% ipython --no-banner

In [1]: import numpy as np

In [2]: import numpy.linalg as la

In [3]: np.set_printoptions(suppress=True, linewidth=140)

In [4]: M = np.loadtxt("data.csv", delimiter=",")

In [5]: M
Out[5]: 
array([[  2.843,  -2.789,   2.655,   0.986],
       [ -1.371,   1.414,  -1.278,  -0.45 ],
       [ -4.282,   4.196,  -3.828,  -1.543],
       [  8.427,  -8.339,   7.845,   3.109],
       [  5.519,  -5.614,   5.242,   1.938],
       [ -1.396,   1.416,  -1.337,  -0.506],
       [  5.496,  -5.611,   5.233,   2.064],
       [ -5.634,   5.663,  -5.203,  -1.946],
       [ -9.783,   9.783,  -9.049,  -3.527],
       [-12.441,  12.596, -11.776,  -4.464],
       [ -8.433,   8.358,  -7.751,  -3.02 ],
       [ -1.38 ,   1.383,  -1.257,  -0.574],
       [ 11.287, -11.199,  10.349,   4.041],
       [ 12.599, -12.677,  11.737,   4.543],
       [  0.022,  -0.031,  -0.006,   0.001],
       [  1.251,  -1.406,   1.279,   0.486],
       [  2.838,  -2.908,   2.626,   1.05 ],
       [ -2.797,   2.845,  -2.523,  -1.023],
       [ -8.457,   8.351,  -7.844,  -2.976],
       [ -9.769,   9.794,  -9.03 ,  -3.541],
       [-12.678,  12.514, -11.776,  -4.451],
       [  5.632,  -5.615,   5.136,   1.988],
       [  9.763,  -9.747,   9.192,   3.575]])

In [6]: C2 = np.cov(M, rowvar=False)

In [7]: np.median(M, axis=0)
Out[7]: array([-1.371,  1.383, -1.257, -0.45 ])

In [8]: np.round(la.eigvalsh(C2)[::-1], 3)
Out[8]: array([172.56 ,   0.004,   0.003,   0.002])

In [9]: C2.round(3)
Out[9]: 
array([[ 57.655, -57.618,  53.628,  20.703],
       [-57.618,  57.587, -53.598, -20.691],
       [ 53.628, -53.598,  49.89 ,  19.258],
       [ 20.703, -20.691,  19.258,   7.437]])

In [10]: np.round(M.std(axis=0), 3)
Out[10]: array([7.426, 7.422, 6.908, 2.667])

In [11]: cen = (M - M.mean(axis=0)) / M.std(axis=0)

In [12]: np.round(cen.std(axis=0), 3)
Out[12]: array([1., 1., 1., 1.])

In [13]: b = la.lstsq(np.delete(cen, 1, axis=1), cen[:, 1])[0]

In [14]: np.abs(b).argmax()
Out[14]: np.int64(1)

In [15]: round(1 - np.var(cen[:, 1] - np.delete(cen, 1, axis=1) @ b), 3)
Out[15]: np.float64(1.0)

In [16]: z = M[:, 1] > np.median(M[:, 1])

In [17]: r0 = M[z].mean(axis=0) - M[~z].mean(axis=0)

In [18]: z.astype(int)
Out[18]: array([0, 1, 1, 0, 0, 1, 0, 1, 1, 1, 1, 0, 0, 0, 0, 0, 0, 1, 1, 1, 1, 0, 0])

In [19]: Q, _ = la.qr(np.array([[-0.2, -1.3], [-1.2, -1.9]]))

In [20]: A = -3 * Q

In [21]: A.round(3)
Out[21]: 
array([[ 0.493,  2.959],
       [ 2.959, -0.493]])

In [22]: Q = A.astype(float).copy()

In [23]: for j in range(2):
    ...:     Q[:, j] -= Q[:, :j] @ (Q[:, :j].T @ Q[:, j])
    ...:     Q[:, j] /= la.norm(Q[:, j])
    ...: 

In [24]: np.round(Q.T @ A, 3) + 0
Out[24]: 
array([[3., 0.],
       [0., 3.]])

In [25]: np.round(Q.T @ Q, 3) + 0
Out[25]: 
array([[1., 0.],
       [0., 1.]])

In [26]: Q.round(3)
Out[26]: 
array([[ 0.164,  0.986],
       [ 0.986, -0.164]])

In [27]: np.round(la.eigvalsh(A).min(), 3)
Out[27]: np.float64(-3.0)

In [28]: np.all(la.eigvalsh(A) > 0)
Out[28]: np.False_

In [29]: r0, r1 = A[0], A[1]

In [30]: round(r0 @ r0, 3)
Out[30]: np.float64(9.0)

In [31]: round(float(r0 @ r1), 3)
Out[31]: 0.0

In [32]: p = (r0 @ r1) / (r0 @ r0) * r0

In [33]: round(la.norm(r0 + r1) ** 2 + la.norm(r0 - r1) ** 2, 3)
Out[33]: np.float64(36.0)

In [34]: np.round(np.outer(r0, r1), 3)
Out[34]: 
array([[ 1.459, -0.243],
       [ 8.757, -1.459]])

In [35]: evals, vecs = la.eig(A)

In [36]: np.round(np.sort(la.eigvals(A @ A)), 3)
Out[36]: array([9., 9.])

In [37]: np.round(np.sort(la.eigvals(A.T)), 3)
Out[37]: array([-3.,  3.])

In [38]: evals.round(3)
Out[38]: array([ 3., -3.])

In [39]: np.round(A @ vecs[:, 0] - evals[0] * vecs[:, 0], 3) + 0
Out[39]: array([0., 0.])

In [40]: vec = np.array([0, 2])

In [41]: a = np.maximum(A @ vec, 0)

In [42]: np.round(np.tanh(A @ vec), 3)
Out[42]: array([ 1.   , -0.756])

In [43]: np.flatnonzero(a > 1e-9)
Out[43]: array([0])

In [44]: np.round(np.maximum(A @ (3 * vec), 0), 3)
Out[44]: array([17.755,  0.   ])

In [45]: a.round(3)
Out[45]: array([5.918, 0.   ])

In [46]: X = np.loadtxt("arr.csv", delimiter=",")

In [47]: X
Out[47]: 
array([[ -1.,   2.,  -1.,   0.,  -2.,   1.],
       [ -2.,   4.,  -2.,   1.,  -3.,   0.],
       [ -4.,   2.,  -3.,  -1.,  -4.,   0.],
       [ -5.,   1.,  -4.,   1.,  -2.,   1.],
       [ -6.,   1.,  -2.,  -1.,  -4.,   3.],
       [ -7.,   3.,  -2.,  -2.,  -4.,   3.],
       [ -7.,   5.,  -2.,  -4.,  -3.,   4.],
       [ -9.,   4.,  -1.,  -3.,  -1.,   5.],
       [-10.,   5.,  -3.,  -3.,  -1.,   6.],
       [-10.,   5.,  -4.,  -5.,  -3.,   8.],
       [-11.,   5.,  -4.,  -4.,  -1.,   7.],
       [-13.,   5.,  -3.,  -6.,   0.,   5.],
       [-15.,   6.,  -3.,  -8.,   2.,   7.],
       [-15.,   7.,  -5.,  -9.,   1.,   8.],
       [-13.,   9.,  -3., -11.,   1.,   6.],
       [-13.,  10.,  -1., -13.,   3.,   7.]])

In [48]: d = la.norm(X[:, None] - X[None], axis=-1)

In [49]: d.mean(axis=1).argmax()
Out[49]: np.int64(15)

In [50]: d[:5, :5].round(3)
Out[50]: 
array([[0.   , 3.   , 4.359, 5.196, 6.   ],
       [3.   , 0.   , 3.742, 4.899, 6.245],
       [4.359, 3.742, 0.   , 3.464, 3.873],
       [5.196, 4.899, 3.464, 0.   , 4.123],
       [6.   , 6.245, 3.873, 4.123, 0.   ]])

In [51]: la.matrix_rank(d ** 2)
Out[51]: np.int64(8)

In [52]: d[8].round(6).argsort(kind="stable")[:4]
Out[52]: array([ 8, 10,  7,  9])
